% ipython --no-banner

In [1]: import numpy as np

In [2]: np.set_printoptions(precision=3, suppress=True, linewidth=160, legacy="1.25")

In [3]: X = np.load("a.npy")

In [4]: X
Out[4]: 
array([[ 0., -3.,  3.,  0., -1.,  2.,  3.,  0.,  2.],
       [ 0.,  0.,  2.,  0.,  2.,  0.,  0.,  1.,  0.],
       [ 0.,  1.,  0.,  2.,  1.,  0.,  2.,  1.,  2.],
       [ 0.,  0.,  1.,  0.,  1.,  0.,  1.,  1.,  1.],
       [ 0.,  2.,  2.,  1.,  0.,  2.,  0.,  0.,  1.],
       [ 0.,  0.,  2.,  1.,  2.,  0.,  2.,  1.,  2.],
       [ 0.,  2.,  2.,  1.,  1.,  1.,  0.,  0.,  0.],
       [ 0.,  2.,  1.,  2.,  1.,  0.,  1.,  2.,  0.],
       [ 0.,  1.,  0.,  0.,  2.,  2.,  1.,  1.,  0.]])

In [5]: # null space of dimension 1

In [6]: rank = np.linalg.matrix_rank(X)

In [7]: rank
Out[7]: 8

In [8]: N = np.linalg.svd(X)[2][rank:].T

In [9]: np.linalg.matrix_rank(X.T @ X), np.linalg.matrix_rank(X @ X.T)
Out[9]: (8, 8)

In [10]: X @ N
Out[10]: 
array([[0.],
       [0.],
       [0.],
       [0.],
       [0.],
       [0.],
       [0.],
       [0.],
       [0.]])

In [11]: [int(np.linalg.matrix_rank(X[:i])) for i in range(1, len(X) + 1)]
Out[11]: [1, 2, 3, 4, 5, 6, 7, 8, 8]

In [12]: print([int(np.linalg.matrix_rank(np.delete(X, i, axis=0))) for i in range(9)])
[8, 8, 8, 8, 8, 8, 8, 8, 8]

In [13]: N[:, 0] / N[np.abs(N[:, 0]).round(6).argmax(), 0]
Out[13]: array([1., 0., 0., 0., 0., 0., 0., 0., 0.])

In [14]: N @ N.T
Out[14]: 
array([[1., 0., 0., 0., 0., 0., 0., 0., 0.],
       [0., 0., 0., 0., 0., 0., 0., 0., 0.],
       [0., 0., 0., 0., 0., 0., 0., 0., 0.],
       [0., 0., 0., 0., 0., 0., 0., 0., 0.],
       [0., 0., 0., 0., 0., 0., 0., 0., 0.],
       [0., 0., 0., 0., 0., 0., 0., 0., 0.],
       [0., 0., 0., 0., 0., 0., 0., 0., 0.],
       [0., 0., 0., 0., 0., 0., 0., 0., 0.],
       [0., 0., 0., 0., 0., 0., 0., 0., 0.]])

In [15]: print(round(float(np.abs(np.linalg.eigvals(X)).max()), 3))
7.447

In [16]: np.allclose(X, X.T)
Out[16]: False

In [17]: X @ X
Out[17]: 
array([[ 0.,  9.,  2., 10.,  8.,  5., 12.,  4.,  9.],
       [ 0.,  8.,  5.,  8.,  3.,  4.,  5.,  4.,  6.],
       [ 0., 10., 11.,  5., 11.,  8.,  5.,  7.,  3.],
       [ 0.,  8.,  5.,  6.,  5.,  5.,  4.,  4.,  3.],
       [ 0.,  3.,  9.,  6., 13.,  2., 10.,  8.,  9.],
       [ 0., 14., 10., 10., 10., 10.,  8.,  7.,  7.],
       [ 0.,  4.,  9.,  6.,  9.,  2.,  7.,  6.,  8.],
       [ 0.,  9., 12.,  8., 10.,  3.,  6.,  9.,  5.],
       [ 0.,  8., 13.,  7.,  8.,  5.,  5.,  5.,  6.]])

In [18]: (X - X.T) / 2
Out[18]: 
array([[ 0. , -1.5,  1.5,  0. , -0.5,  1. ,  1.5,  0. ,  1. ],
       [ 1.5,  0. ,  0.5,  0. ,  0. ,  0. , -1. , -0.5, -0.5],
       [-1.5, -0.5,  0. ,  0.5, -0.5, -1. ,  0. ,  0. ,  1. ],
       [ 0. ,  0. , -0.5,  0. ,  0. , -0.5,  0. , -0.5,  0.5],
       [ 0.5,  0. ,  0.5,  0. ,  0. ,  0. , -0.5, -0.5, -0.5],
       [-1. ,  0. ,  1. ,  0.5,  0. ,  0. ,  0.5,  0.5,  0. ],
       [-1.5,  1. ,  0. ,  0. ,  0.5, -0.5,  0. , -0.5, -0.5],
       [ 0. ,  0.5,  0. ,  0.5,  0.5, -0.5,  0.5,  0. , -0.5],
       [-1. ,  0.5, -1. , -0.5,  0.5,  0. ,  0.5,  0.5,  0. ]])

In [19]: np.linalg.matrix_power(X, 4)
Out[19]: 
array([[  0., 422., 512., 407., 473., 249., 368., 342., 367.],
       [  0., 347., 373., 299., 331., 210., 248., 247., 238.],
       [  0., 482., 543., 418., 538., 301., 391., 389., 356.],
       [  0., 323., 343., 282., 324., 197., 246., 241., 231.],
       [  0., 413., 584., 390., 569., 249., 393., 394., 368.],
       [  0., 613., 667., 535., 630., 378., 473., 462., 445.],
       [  0., 371., 489., 333., 465., 228., 320., 325., 298.],
       [  0., 473., 564., 413., 543., 286., 382., 395., 348.],
       [  0., 457., 523., 381., 499., 292., 348., 355., 316.]])

In [20]: np.unique(X.round(6), axis=0).shape
Out[20]: (9, 9)

In [21]: np.linalg.cond(X) > 100
Out[21]: True

In [22]: round(np.linalg.norm(X, 2) / np.linalg.norm(X), 3)
Out[22]: 0.714

In [23]: [round(float(x), 3) for x in np.linalg.svd(X, compute_uv=False)[:3]]
Out[23]: [8.271, 5.835, 3.68]

In [24]: U, sig, Vt = np.linalg.svd(X)

In [25]: evecs = Vt[:(sig > 1e-8).sum()]

In [26]: rng = np.random.default_rng(5548)

In [27]: x = X[8] + -1 * X[5] + rng.integers(2) * np.eye(9)[3]

In [28]: print(x)
[ 0.  1. -2.  0.  0.  2. -1.  0. -2.]

In [29]: print(np.round(evecs.T @ evecs, 3) + 0)
[[0. 0. 0. 0. 0. 0. 0. 0. 0.]
 [0. 1. 0. 0. 0. 0. 0. 0. 0.]
 [0. 0. 1. 0. 0. 0. 0. 0. 0.]
 [0. 0. 0. 1. 0. 0. 0. 0. 0.]
 [0. 0. 0. 0. 1. 0. 0. 0. 0.]
 [0. 0. 0. 0. 0. 1. 0. 0. 0.]
 [0. 0. 0. 0. 0. 0. 1. 0. 0.]
 [0. 0. 0. 0. 0. 0. 0. 1. 0.]
 [0. 0. 0. 0. 0. 0. 0. 0. 1.]]

In [30]: np.allclose(evecs.T @ evecs @ x, x)
Out[30]: True

In [31]: np.linalg.matrix_rank(np.vstack([X, x]))
Out[31]: 8

In [32]: m1 = np.loadtxt("data.csv", delimiter=",")

In [33]: m1
Out[33]: 
array([[ 0.3  ,  1.1  ,  0.1  , -0.8  , -0.065,  1.4  ,  0.   ],
       [ 1.2  ,  0.6  , -1.6  , -0.2  , -2.246, -2.5  , -1.1  ],
       [-0.7  ,  1.9  , -0.5  , -0.2  , -2.198,  0.1  , -1.1  ],
       [ 0.7  ,  0.   , -2.   ,  1.8  , -3.783, -1.8  , -1.8  ],
       [-1.6  ,  1.8  , -1.   , -0.4  ,  3.316, -0.4  ,  1.7  ],
       [ 0.3  ,  0.6  , -0.9  ,  1.2  , -2.179,  0.5  , -1.1  ],
       [ 0.3  ,  1.2  ,  1.2  , -1.1  ,  0.769,  0.4  ,  0.3  ],
       [-1.7  , -1.6  ,  1.1  ,  0.8  ,  0.758, -0.5  ,  0.4  ],
       [ 0.2  ,  0.1  ,  1.3  ,  1.6  , -4.176,  0.5  , -2.1  ],
       [-0.2  , -0.4  ,  2.   ,  0.7  ,  2.456, -1.7  ,  1.3  ],
       [-1.1  , -1.9  ,  0.6  , -1.4  ,  1.979, -0.4  ,  1.   ],
       [-0.8  , -1.   , -0.4  ,  1.   ,  2.48 , -0.5  ,  1.3  ],
       [ 0.2  , -0.6  ,  1.3  , -0.7  , -3.627,  0.6  , -1.8  ],
       [-0.5  , -0.2  , -1.9  , -0.6  ,  3.656,  0.4  ,  1.9  ],
       [ 0.3  , -0.8  ,  0.3  ,  1.4  ,  3.94 ,  2.2  ,  1.9  ]])

In [34]: z = m1[:, 3] > np.median(m1[:, 3])

In [35]: u = m1[z].mean(axis=0) - m1[~z].mean(axis=0)

In [36]: round((((m1 - m1.mean(axis=0)) @ u > 0) == z).mean(), 3)
Out[36]: 0.933

In [37]: z.astype(int)
Out[37]: array([0, 0, 0, 1, 0, 1, 0, 1, 1, 1, 0, 1, 0, 0, 1])

In [38]: np.argsort(-np.abs(u).round(6), kind="stable")
Out[38]: array([3, 1, 2, 4, 5, 6, 0])

In [39]: ((m1 - m1.mean(axis=0)) @ u > 0).astype(int)
Out[39]: array([0, 0, 0, 1, 0, 1, 0, 1, 1, 1, 0, 1, 1, 0, 1])

In [40]: out = m1 / np.sqrt((m1 ** 2).mean(axis=1, keepdims=True))

In [41]: np.linalg.matrix_rank(out) == np.linalg.matrix_rank(m1)
Out[41]: True

In [42]: np.linalg.matrix_rank(m1 - m1.mean(axis=1, keepdims=True))
Out[42]: 6

In [43]: out[11]
Out[43]: array([-0.641, -0.802, -0.321,  0.802,  1.988, -0.401,  1.042])

In [44]: out = m1 + rng.integers(-2, 3, (15, 6)) @ rng.integers(-2, 3, (6, 7))

In [45]: out
Out[45]: 
array([[ -4.7  ,  -5.9  ,   0.1  ,   4.2  ,  -4.065,  -0.6  ,  -6.   ],
       [  5.2  ,   2.6  ,  -0.6  ,  -5.2  ,  -0.246, -10.5  ,   2.9  ],
       [ -0.7  ,  -2.1  ,   8.5  ,  -5.2  ,   3.802,   6.1  ,  -0.1  ],
       [  7.7  ,  11.   , -10.   ,  -0.2  ,  -4.783,   6.2  ,   0.2  ],
       [  6.4  ,   5.8  ,  -3.   , -10.4  ,   9.316,  -0.4  ,  -5.3  ],
       [ -3.7  ,   6.6  ,  -3.9  ,   4.2  ,  -6.179,  -7.5  ,   1.9  ],
       [  2.3  ,   1.2  ,   7.2  ,  -3.1  ,  10.769,   8.4  ,   9.3  ],
       [ -7.7  , -11.6  ,  11.1  ,   3.8  ,   3.758,   1.5  ,   4.4  ],
       [ -5.8  ,  -1.9  ,  -0.7  ,   8.6  ,  -7.176,  -3.5  ,  -3.1  ],
       [  9.8  ,  -3.4  ,   7.   ,  -8.3  ,  15.456,   5.3  ,   4.3  ],
       [ -0.1  ,   0.1  ,   2.6  ,  -2.4  ,   6.979,  -2.4  ,   8.   ],
       [  4.2  ,  11.   , -12.4  ,   0.   ,  -2.52 ,  -0.5  ,  -2.7  ],
       [  2.2  ,   1.4  ,  -1.7  ,   3.3  ,  -2.627,  10.6  ,   3.2  ],
       [ -0.5  ,  -8.2  ,   7.1  ,  -3.6  ,  15.656,   4.4  ,   2.9  ],
       [  0.3  ,  -0.8  ,   5.3  ,   1.4  ,   8.94 ,   4.2  ,  11.9  ]])

In [46]: np.linalg.matrix_rank(out - m1, tol=1e-8)
Out[46]: 6

In [47]: out - m1
Out[47]: 
array([[ -5.,  -7.,   0.,   5.,  -4.,  -2.,  -6.],
       [  4.,   2.,   1.,  -5.,   2.,  -8.,   4.],
       [  0.,  -4.,   9.,  -5.,   6.,   6.,   1.],
       [  7.,  11.,  -8.,  -2.,  -1.,   8.,   2.],
       [  8.,   4.,  -2., -10.,   6.,   0.,  -7.],
       [ -4.,   6.,  -3.,   3.,  -4.,  -8.,   3.],
       [  2.,   0.,   6.,  -2.,  10.,   8.,   9.],
       [ -6., -10.,  10.,   3.,   3.,   2.,   4.],
       [ -6.,  -2.,  -2.,   7.,  -3.,  -4.,  -1.],
       [ 10.,  -3.,   5.,  -9.,  13.,   7.,   3.],
       [  1.,   2.,   2.,  -1.,   5.,  -2.,   7.],
       [  5.,  12., -12.,  -1.,  -5.,   0.,  -4.],
       [  2.,   2.,  -3.,   4.,   1.,  10.,   5.],
       [  0.,  -8.,   9.,  -3.,  12.,   4.,   1.],
       [  0.,   0.,   5.,   0.,   5.,   2.,  10.]])
